% python3 -q
>>> import numpy as np
>>> import numpy.linalg as la
>>> np.set_printoptions(suppress=True, linewidth=140)
>>> def rd(a):
...     return np.round(a, 2) + 0
... 
>>> mat = np.array([[4, -2, 3, -3, -1],
...     [-2, 4, -5, 2, 1],
...     [3, -5, 6, 1, -2],
...     [-3, 2, 1, -2, 2],
...     [-1, 1, -2, 2, -2]])
>>> mat
array([[ 4, -2,  3, -3, -1],
       [-2,  4, -5,  2,  1],
       [ 3, -5,  6,  1, -2],
       [-3,  2,  1, -2,  2],
       [-1,  1, -2,  2, -2]])
>>> rd(la.det(mat[::-1]))
np.float64(328.0)
>>> rd(la.eigvals(mat).sum().real)
np.float64(10.0)
>>> rd(np.poly(mat))
array([   1.,  -10.,  -50.,  224.,  232., -328.])
>>> np.einsum("ij,ji->", mat, mat)
np.int64(200)
>>> x = np.array([1, -2, 2, 3, 0])
>>> a = np.maximum(mat @ x, 0)
>>> np.flatnonzero(a > 1e-9)
array([0, 2])
>>> rd(np.tanh(mat @ x))
array([ 1.  , -1.  ,  1.  , -1.  , -0.76])
>>> other = la.invert(mat)
Traceback (most recent call last):
  File "<python-input-14>", line 1, in <module>
    other = la.invert(mat)
            ^^^^^^^^^
AttributeError: module 'numpy.linalg' has no attribute 'invert'
>>> other = la.inv(mat)
>>> (np.abs(other) > 1e-9).astype(int)
array([[1, 1, 1, 1, 1],
       [1, 1, 1, 1, 1],
       [1, 1, 1, 1, 1],
       [1, 1, 1, 1, 1],
       [1, 1, 1, 1, 1]])
>>> rd(la.det(mat) * other)
array([[  81.,  125.,   51.,  -18.,  -47.],
       [ 125.,  201.,  103.,  118.,   53.],
       [  51.,  103.,  105.,   98.,   19.],
       [ -18.,  118.,   98.,    4.,  -26.],
       [ -47.,   53.,   19.,  -26., -159.]])
>>> rd(mat @ other)
array([[1., 0., 0., 0., 0.],
       [0., 1., 0., 0., 0.],
       [0., 0., 1., 0., 0.],
       [0., 0., 0., 1., 0.],
       [0., 0., 0., 0., 1.]])
>>> def softmax(z):
...     e = np.exp(z - z.max(axis=-1, keepdims=True))
...     return e / e.sum(axis=-1, keepdims=True)
... 
>>> rd(softmax(mat[1] + 4))
array([0.  , 0.84, 0.  , 0.11, 0.04])
>>> att = mat @ mat.T / np.sqrt(5)
>>> rd(softmax(att)[1] @ mat)
array([-2.,  4., -5.,  2.,  1.])
>>> ev, evecs = la.eig(mat)
>>> rd(ev)
array([12.46, -5.33,  3.6 , -1.6 ,  0.86])
>>> rd(np.prod(ev))
np.float64(328.0)
>>> rd(np.sort(la.eigvals(mat.T)))
array([-5.33, -1.6 ,  0.86,  3.6 , 12.46])
>>> rd(np.sort(la.eigvals(la.inv(mat))))
array([-0.63, -0.19,  0.08,  0.28,  1.16])
>>> rd(np.sort(la.eigvals(mat @ mat)))
array([  0.74,   2.55,  12.98,  28.4 , 155.34])
>>> X = np.load("arr.npy")
>>> X
array([[ 0, -2, -2,  6,  3, -1,  1, -4, -2],
       [ 2,  0,  0, -1,  0,  3,  0,  1, -1],
       [ 2,  0,  0, -3,  4,  0,  2, -5,  0],
       [-6,  1,  3,  0,  2,  5, -2, -3,  2],
       [-3,  0, -4, -2,  0,  2,  5, -2,  0],
       [ 1, -3,  0, -5, -2,  0,  0,  3, -2],
       [-1,  0, -2,  2, -5,  0,  0,  3,  0],
       [ 4, -1,  5,  3,  2, -3, -3,  0,  1],
       [ 2,  1,  0, -2,  0,  2,  0, -1,  0]])
>>> left, sv, VT = la.svd(X)
>>> evecs = VT[:(sv > 1e-8).sum()]
>>> rng = np.random.default_rng(37905)
>>> x = X[7] + -2 * X[3] + rng.integers(2) * np.eye(9)[1]
>>> x
array([ 16.,  -3.,  -1.,   3.,  -2., -13.,   1.,   6.,  -3.])
>>> rd(la.norm(x - evecs.T @ evecs @ x))
np.float64(0.0)
>>> left, sv, VT = la.svd(X, full_matrices=False)
>>> rd(sv / sv[0])
array([1.  , 1.  , 0.78, 0.78, 0.35, 0.35, 0.14, 0.14, 0.  ])
>>> rd(left.T @ left)
array([[1., 0., 0., 0., 0., 0., 0., 0., 0.],
       [0., 1., 0., 0., 0., 0., 0., 0., 0.],
       [0., 0., 1., 0., 0., 0., 0., 0., 0.],
       [0., 0., 0., 1., 0., 0., 0., 0., 0.],
       [0., 0., 0., 0., 1., 0., 0., 0., 0.],
       [0., 0., 0., 0., 0., 1., 0., 0., 0.],
       [0., 0., 0., 0., 0., 0., 1., 0., 0.],
       [0., 0., 0., 0., 0., 0., 0., 1., 0.],
       [0., 0., 0., 0., 0., 0., 0., 0., 1.]])
>>> rd(np.sqrt((sv ** 2).sum())), rd(la.norm(X))
(np.float64(22.05), np.float64(22.05))
>>> left.shape, sv.shape, VT.shape
((9, 9), (9,), (9, 9))
>>> rd(np.cumsum(sv ** 2) / np.sum(sv ** 2))
array([0.28, 0.57, 0.74, 0.92, 0.95, 0.99, 0.99, 1.  , 1.  ])
>>> K = np.loadtxt("layer6.csv", delimiter=",")
>>> K
array([[ 2.,  1.,  2.,  0.,  0.,  0.,  0.,  2.,  2.,  1.],
       [ 2.,  1.,  1.,  1.,  0.,  1., -3.,  2.,  1.,  0.],
       [ 0.,  1.,  1.,  0.,  1.,  1., -3.,  0.,  0.,  1.],
       [ 1.,  2.,  0.,  1.,  2.,  0.,  0.,  2.,  1.,  0.],
       [ 0.,  0.,  0.,  0.,  2.,  2., -6.,  2.,  2.,  0.],
       [ 0.,  1.,  0.,  1.,  1.,  0.,  0.,  0.,  0.,  2.],
       [ 2.,  2.,  2.,  2.,  2.,  2., -6.,  2.,  2.,  0.]])
>>> rd(softmax(K[5]))
array([0.05, 0.13, 0.05, 0.13, 0.13, 0.05, 0.05, 0.05, 0.05, 0.34])
>>> rd(softmax(10 * K[5]))
array([0., 0., 0., 0., 0., 0., 0., 0., 0., 1.])
>>> rd(softmax(K).sum(axis=1))
array([1., 1., 1., 1., 1., 1., 1.])
>>> att = K @ K.T / np.sqrt(10)
>>> rd(softmax(att + np.triu(np.full(att.shape, -np.inf), 1)))
array([[1.  , 0.  , 0.  , 0.  , 0.  , 0.  , 0.  ],
       [0.05, 0.95, 0.  , 0.  , 0.  , 0.  , 0.  ],
       [0.03, 0.34, 0.64, 0.  , 0.  , 0.  , 0.  ],
       [0.14, 0.14, 0.02, 0.69, 0.  , 0.  , 0.  ],
       [0.  , 0.  , 0.  , 0.  , 1.  , 0.  , 0.  ],
       [0.11, 0.08, 0.15, 0.2 , 0.08, 0.38, 0.  ],
       [0.  , 0.  , 0.  , 0.  , 0.01, 0.  , 0.99]])
>>> softmax(att).round(6).argmax(axis=1)
array([0, 6, 6, 6, 4, 5, 6])
>>> T = np.stack([K, -2 * K, K[::-1]])
>>> la.matrix_rank(T)
array([7, 7, 7])
>>> T.sum(axis=0)
array([[ 0.,  1.,  0.,  2.,  2.,  2., -6.,  0.,  0., -1.],
       [-2.,  0., -1.,  0.,  1., -1.,  3., -2., -1.,  2.],
       [ 0., -1., -1.,  0.,  1.,  1., -3.,  2.,  2., -1.],
       [ 0.,  0.,  0.,  0.,  0.,  0.,  0.,  0.,  0.,  0.],
       [ 0.,  1.,  1.,  0., -1., -1.,  3., -2., -2.,  1.],
       [ 2.,  0.,  1.,  0., -1.,  1., -3.,  2.,  1., -2.],
       [ 0., -1.,  0., -2., -2., -2.,  6.,  0.,  0.,  1.]])
>>> rd(la.norm(T, axis=(1, 2)))
array([14., 28., 14.])
>>> theta = np.radians(90)
>>> R = np.eye(10)
>>> R[8, 8] = R[1, 1] = np.cos(theta)
>>> R[8, 1], R[1, 8] = -np.sin(theta), np.sin(theta)
>>> rd(R)
array([[ 1.,  0.,  0.,  0.,  0.,  0.,  0.,  0.,  0.,  0.],
       [ 0.,  0.,  0.,  0.,  0.,  0.,  0.,  0.,  1.,  0.],
       [ 0.,  0.,  1.,  0.,  0.,  0.,  0.,  0.,  0.,  0.],
       [ 0.,  0.,  0.,  1.,  0.,  0.,  0.,  0.,  0.,  0.],
       [ 0.,  0.,  0.,  0.,  1.,  0.,  0.,  0.,  0.,  0.],
       [ 0.,  0.,  0.,  0.,  0.,  1.,  0.,  0.,  0.,  0.],
       [ 0.,  0.,  0.,  0.,  0.,  0.,  1.,  0.,  0.,  0.],
       [ 0.,  0.,  0.,  0.,  0.,  0.,  0.,  1.,  0.,  0.],
       [ 0., -1.,  0.,  0.,  0.,  0.,  0.,  0.,  0.,  0.],
       [ 0.,  0.,  0.,  0.,  0.,  0.,  0.,  0.,  0.,  1.]])
>>> other = K @ R.T
>>> rd(la.svd(K, compute_uv=False)), rd(la.svd(other, compute_uv=False))
(array([12.24,  4.92,  3.06,  2.54,  2.04,  1.15,  0.82]), array([12.24,  4.92,  3.06,  2.54,  2.04,  1.15,  0.82]))
>>> np.allclose(K @ K.T, other @ other.T)
True
>>> other = K[0, 0] * K[1:] - np.outer(K[1:, 0], K[0])
>>> other
array([[  0.,   0.,  -2.,   2.,   0.,   2.,  -6.,   0.,  -2.,  -2.],
       [  0.,   2.,   2.,   0.,   2.,   2.,  -6.,   0.,   0.,   2.],
       [  0.,   3.,  -2.,   2.,   4.,   0.,   0.,   2.,   0.,  -1.],
       [  0.,   0.,   0.,   0.,   4.,   4., -12.,   4.,   4.,   0.],
       [  0.,   2.,   0.,   2.,   2.,   0.,   0.,   0.,   0.,   4.],
       [  0.,   2.,   0.,   4.,   4.,   4., -12.,   0.,   0.,  -2.]])
>>> la.matrix_rank(other), la.matrix_rank(K)
(np.int64(6), np.int64(7))
>>> W = np.array([[2, 4, -2],
...     [-1, 2, -3],
...     [5, -1, 4],
...     [-5, -1, 1],
...     [4, 1, -5],
...     [-5, 1, -3],
...     [-5, -2, -4],
...     [3, 4, -1],
...     [2, 2, 4],
...     [-5, 0, 0]])
>>> coef = np.array([-5, 8, 4])
>>> hid = np.maximum(K @ W + coef, 0)
>>> (hid > 0).astype(int)
array([[1, 1, 1],
       [1, 1, 1],
       [1, 1, 1],
       [1, 1, 0],
       [1, 1, 1],
       [0, 1, 0],
       [1, 1, 1]])
>>> rd((hid > 0).mean(axis=0))
array([0.86, 1.  , 0.71])
>>> W2 = np.array([[-4, -5], [2, -1], [1, -1]])
>>> W @ W2
array([[ -2, -12],
       [  5,   6],
       [-18, -28],
       [ 19,  25],
       [-19, -16],
       [ 19,  27],
       [ 12,  31],
       [ -5, -18],
       [  0, -16],
       [ 20,  25]])
>>> (hid @ W2).round(6).argmax(axis=1)
array([0, 0, 0, 0, 0, 0, 0])
>>> A = np.loadtxt("run13.csv", delimiter=",")
>>> A
array([[ 0.,  0.,  0.,  0., -9., -1.,  2.,  1.,  8., -4.],
       [ 0.,  0.,  0.,  0.,  6., -4., -7., -4.,  7.,  3.],
       [ 0.,  0.,  0.,  0., -2.,  7.,  5., -1.,  0., -9.],
       [ 0.,  0.,  0.,  0.,  5., -5., -7., -2.,  9., -5.],
       [-9.,  6., -2.,  5.,  0.,  0.,  0.,  0.,  0.,  0.],
       [-1., -4.,  7., -5.,  0.,  0.,  0.,  0.,  0.,  0.],
       [ 2., -7.,  5., -7.,  0.,  0.,  0.,  0.,  0.,  0.],
       [ 1., -4., -1., -2.,  0.,  0.,  0.,  0.,  0.,  0.],
       [ 8.,  7.,  0.,  9.,  0.,  0.,  0.,  0.,  0.,  0.],
       [-4.,  3., -9., -5.,  0.,  0.,  0.,  0.,  0.,  0.]])
>>> # symmetric
>>> np.trace(A)
np.float64(0.0)
>>> la.determinant(A)
Traceback (most recent call last):
  File "<python-input-78>", line 1, in <module>
    la.determinant(A)
    ^^^^^^^^^^^^^^
AttributeError: module 'numpy.linalg' has no attribute 'determinant'
>>> A @ A
array([[ 167.,  -24.,   56.,   36.,    0.,    0.,    0.,    0.,    0.,    0.],
       [ -24.,  175.,  -98.,  155.,    0.,    0.,    0.,    0.,    0.,    0.],
       [  56.,  -98.,  160.,  -33.,    0.,    0.,    0.,    0.,    0.,    0.],
       [  36.,  155.,  -33.,  209.,    0.,    0.,    0.,    0.,    0.,    0.],
       [   0.,    0.,    0.,    0.,  146.,  -54., -105.,  -41.,   15.,   47.],
       [   0.,    0.,    0.,    0.,  -54.,   91.,   96.,   18.,  -81.,  -46.],
       [   0.,    0.,    0.,    0., -105.,   96.,  127.,   39.,  -96.,  -39.],
       [   0.,    0.,    0.,    0.,  -41.,   18.,   39.,   22.,  -38.,    3.],
       [   0.,    0.,    0.,    0.,   15.,  -81.,  -96.,  -38.,  194.,  -56.],
       [   0.,    0.,    0.,    0.,   47.,  -46.,  -39.,    3.,  -56.,  131.]])
>>> A.inv()
Traceback (most recent call last):
  File "<python-input-80>", line 1, in <module>
    A.inv()
    ^^^^^
AttributeError: 'numpy.ndarray' object has no attribute 'inv'
>>> rd(np.abs(la.eigvals(A)).max())
np.float64(19.65)
>>> rd(la.matrix_power(A, 2))
array([[ 167.,  -24.,   56.,   36.,    0.,    0.,    0.,    0.,    0.,    0.],
       [ -24.,  175.,  -98.,  155.,    0.,    0.,    0.,    0.,    0.,    0.],
       [  56.,  -98.,  160.,  -33.,    0.,    0.,    0.,    0.,    0.,    0.],
       [  36.,  155.,  -33.,  209.,    0.,    0.,    0.,    0.,    0.,    0.],
       [   0.,    0.,    0.,    0.,  146.,  -54., -105.,  -41.,   15.,   47.],
       [   0.,    0.,    0.,    0.,  -54.,   91.,   96.,   18.,  -81.,  -46.],
       [   0.,    0.,    0.,    0., -105.,   96.,  127.,   39.,  -96.,  -39.],
       [   0.,    0.,    0.,    0.,  -41.,   18.,   39.,   22.,  -38.,    3.],
       [   0.,    0.,    0.,    0.,   15.,  -81.,  -96.,  -38.,  194.,  -56.],
       [   0.,    0.,    0.,    0.,   47.,  -46.,  -39.,    3.,  -56.,  131.]])
>>> np.allclose(A, A.T)
True
